% python3 -q
>>> import numpy as np
>>> np.set_printoptions(precision=1, suppress=True, linewidth=120, sign=" ")
>>> def rnd(a):
...     return np.round(a, 1) + 0
... 
>>> f = np.array([-1, -3, -3, 1, -1])
>>> M = 4 * np.eye(5) + np.outer(f, f)
>>> print(M)
[[ 5.  3.  3. -1.  1.]
 [ 3. 13.  9. -3.  3.]
 [ 3.  9. 13. -3.  3.]
 [-1. -3. -3.  5. -1.]
 [ 1.  3.  3. -1.  5.]]
>>> L = np.linalg.cholesky(M)
>>> print(rnd(M / np.sqrt(np.outer(np.diag(M), np.diag(M)))))
[[ 1.   0.4  0.4 -0.2  0.2]
 [ 0.4  1.   0.7 -0.4  0.4]
 [ 0.4  0.7  1.  -0.4  0.4]
 [-0.2 -0.4 -0.4  1.  -0.2]
 [ 0.2  0.4  0.4 -0.2  1. ]]
>>> print(rnd(L))
[[ 2.2  0.   0.   0.   0. ]
 [ 1.3  3.3  0.   0.   0. ]
 [ 1.3  2.2  2.6  0.   0. ]
 [-0.4 -0.7 -0.3  2.   0. ]
 [ 0.4  0.7  0.3 -0.1  2. ]]
>>> other = np.array([[3, 2], [-3, 1], [1, 0], [3, 1], [-1, 0]])
>>> print(rnd(np.einsum("ij,ij->i", L, L)))
[  5.  13.  13.   5.   5.]
>>> print(rnd(L @ other))
[[ 6.7  4.5]
 [-6.   6. ]
 [ 0.1  4.8]
 [ 6.6  0.4]
 [-2.8  1.5]]
>>> print(np.linalg.matrix_rank(L @ other))
2
>>> print(rnd(np.einsum("ik,kj->ji", L, other)))
[[ 6.7 -6.   0.1  6.6 -2.8]
 [ 4.5  6.   4.8  0.4  1.5]]
>>> m1 = np.load("out6.npy")
>>> print(rnd(m1))
[[ 0.   0.   0.   0.   0.   0.1  0.   0.   0.1  0.   0.  -0.1 -0.1]
 [ 0.   0.   0.   0.   0.   0.   0.   0.   0.   0.   0.   0.   0. ]
 [ 0.   0.   0.   0.   0.  -0.1  0.   0.  -0.1  0.   0.   0.1  0.1]
 [ 0.   0.   0.   0.   0.   0.   0.   0.   0.   0.   0.   0.   0. ]
 [ 0.   0.   0.   0.   0.  -0.1  0.   0.  -0.1  0.   0.   0.1  0.1]
 [ 0.1  0.  -0.1  0.  -0.1  0.2 -0.1 -0.1  0.2  0.1  0.  -0.2 -0.2]
 [ 0.   0.   0.   0.   0.  -0.1  0.   0.  -0.1  0.   0.   0.1  0.1]
 [ 0.   0.   0.   0.   0.  -0.1  0.   0.  -0.1  0.   0.   0.1  0.1]
 [ 0.1  0.  -0.1  0.  -0.1  0.2 -0.1 -0.1  0.2  0.1  0.  -0.2 -0.2]
 [ 0.   0.   0.   0.   0.   0.1  0.   0.   0.1  0.   0.  -0.1 -0.1]
 [ 0.   0.   0.   0.   0.   0.   0.   0.   0.   0.   0.   0.   0. ]
 [-0.1  0.   0.1  0.   0.1 -0.2  0.1  0.1 -0.2 -0.1  0.   0.1  0.1]
 [-0.1  0.   0.1  0.   0.1 -0.2  0.1  0.1 -0.2 -0.1  0.   0.1  0.1]]
>>> # applying it twice changes nothing
>>> C2 = m1.T @ m1
>>> print((m1 @ m1.T).shape)
(13, 13)
>>> print(rnd(np.linalg.svd(m1, compute_uv=False) ** 2))
[ 1.  0.  0.  0.  0.  0.  0.  0.  0.  0.  0.  0.  0.]
>>> print(np.linalg.cond(m1) > 100)
True
>>> print(np.argsort(-np.linalg.norm(m1, axis=0).round(6), kind="stable")[:3])
[  5   8  11]
>>> f = np.array([2, 1, 2, 2, 1, 0, 1, 1])
>>> X = 5 * np.eye(8) + np.outer(f, f)
>>> print(X)
[[ 9.  2.  4.  4.  2.  0.  2.  2.]
 [ 2.  6.  2.  2.  1.  0.  1.  1.]
 [ 4.  2.  9.  4.  2.  0.  2.  2.]
 [ 4.  2.  4.  9.  2.  0.  2.  2.]
 [ 2.  1.  2.  2.  6.  0.  1.  1.]
 [ 0.  0.  0.  0.  0.  5.  0.  0.]
 [ 2.  1.  2.  2.  1.  0.  6.  1.]
 [ 2.  1.  2.  2.  1.  0.  1.  6.]]
>>> print((np.linalg.matrix_power((X != 0) + (X.T != 0) + np.eye(8), 8) > 0).astype(int))
[[ 1  1  1  1  1  0  1  1]
 [ 1  1  1  1  1  0  1  1]
 [ 1  1  1  1  1  0  1  1]
 [ 1  1  1  1  1  0  1  1]
 [ 1  1  1  1  1  0  1  1]
 [ 0  0  0  0  0  1  0  0]
 [ 1  1  1  1  1  0  1  1]
 [ 1  1  1  1  1  0  1  1]]
>>> print(np.flatnonzero(np.linalg.matrix_power((X != 0) + (X.T != 0) + np.eye(8), 8)[6]))
[ 0  1  2  3  4  6  7]
>>> print((X != 0).astype(int))
[[ 1  1  1  1  1  0  1  1]
 [ 1  1  1  1  1  0  1  1]
 [ 1  1  1  1  1  0  1  1]
 [ 1  1  1  1  1  0  1  1]
 [ 1  1  1  1  1  0  1  1]
 [ 0  0  0  0  0  1  0  0]
 [ 1  1  1  1  1  0  1  1]
 [ 1  1  1  1  1  0  1  1]]
